% ipython --no-banner

In [1]: import numpy as np

In [2]: from numpy import linalg as LA

In [3]: np.set_printoptions(precision=2, suppress=True, linewidth=120, sign=" ")

In [4]: X = np.loadtxt("test2.csv", delimiter=",")

In [5]: X
Out[5]: 
array([[ 1.93, -0.1 ,  1.09,  0.04],
       [ 2.05, -0.06,  1.09, -0.06],
       [ 2.11, -0.08,  1.  ,  0.12],
       [ 1.97,  0.06,  1.02, -0.15],
       [ 1.91,  0.16,  0.91, -0.15],
       [ 1.89,  0.07,  0.94,  0.09],
       [ 2.08,  0.18,  0.92, -0.05],
       [ 1.96,  0.01,  0.82, -0.05],
       [ 1.95,  0.16,  1.09, -0.13],
       [ 1.9 , -0.19,  2.19, -0.04],
       [ 2.03, -0.02,  1.97, -0.27],
       [ 2.09, -0.18,  1.9 , -0.1 ],
       [ 1.88,  0.07,  2.03, -0.03],
       [ 1.89, -0.06,  1.9 ,  0.03],
       [ 2.15, -0.04,  2.05,  0.1 ],
       [ 2.06, -0.19,  1.98, -0.15],
       [ 1.86,  0.1 ,  2.03,  0.06],
       [ 2.05,  0.1 ,  2.01,  0.04],
       [ 1.03,  0.85,  1.08, -0.04],
       [ 1.06,  0.9 ,  0.97, -0.12],
       [ 0.88,  0.83,  1.03, -0.06],
       [ 1.17,  0.85,  1.  ,  0.04],
       [ 1.04,  0.96,  0.8 , -0.01],
       [ 0.9 ,  0.98,  0.92,  0.19],
       [ 0.92,  0.9 ,  0.93, -0.23],
       [ 0.98,  0.97,  1.  ,  0.09],
       [ 1.14,  1.06,  1.12, -0.13]])

In [6]: Ac = X - X.mean(axis=0)

In [7]: V = LA.svd(Ac)[2][:1]

In [8]: A2 = Ac - Ac @ V.T @ V

In [9]: np.cov(Ac @ V.T, rowvar=False)
Out[9]: array( 0.53)

In [10]: LA.norm(A2, axis=1).round(6).argmax()
Out[10]: np.int64(7)

In [11]: round(float(LA.norm(A2) / LA.norm(Ac)), 2)
Out[11]: 0.49

In [12]: A2 = np.array([[2, 1], [2, 6]])

In [13]: E = np.tile(A2, (2, 2))

In [14]: E
Out[14]: 
array([[ 2,  1,  2,  1],
       [ 2,  6,  2,  6],
       [ 2,  1,  2,  1],
       [ 2,  6,  2,  6]])

In [15]: rk = LA.matrix_rank(E)

In [16]: rk
Out[16]: np.int64(2)

In [17]: null = LA.svd(E)[2][rk:].T

In [18]: [int(LA.matrix_rank(E[:, :j + 1])) for j in range(4)]
Out[18]: [1, 2, 2, 2]

In [19]: np.round(null @ null.T, 2) + 0
Out[19]: 
array([[ 0.5,  0. , -0.5,  0. ],
       [ 0. ,  0.5,  0. , -0.5],
       [-0.5,  0. ,  0.5,  0. ],
       [ 0. , -0.5,  0. ,  0.5]])

In [20]: [int(LA.matrix_rank(np.delete(E, i, axis=0))) for i in range(4)]
Out[20]: [2, 2, 2, 2]
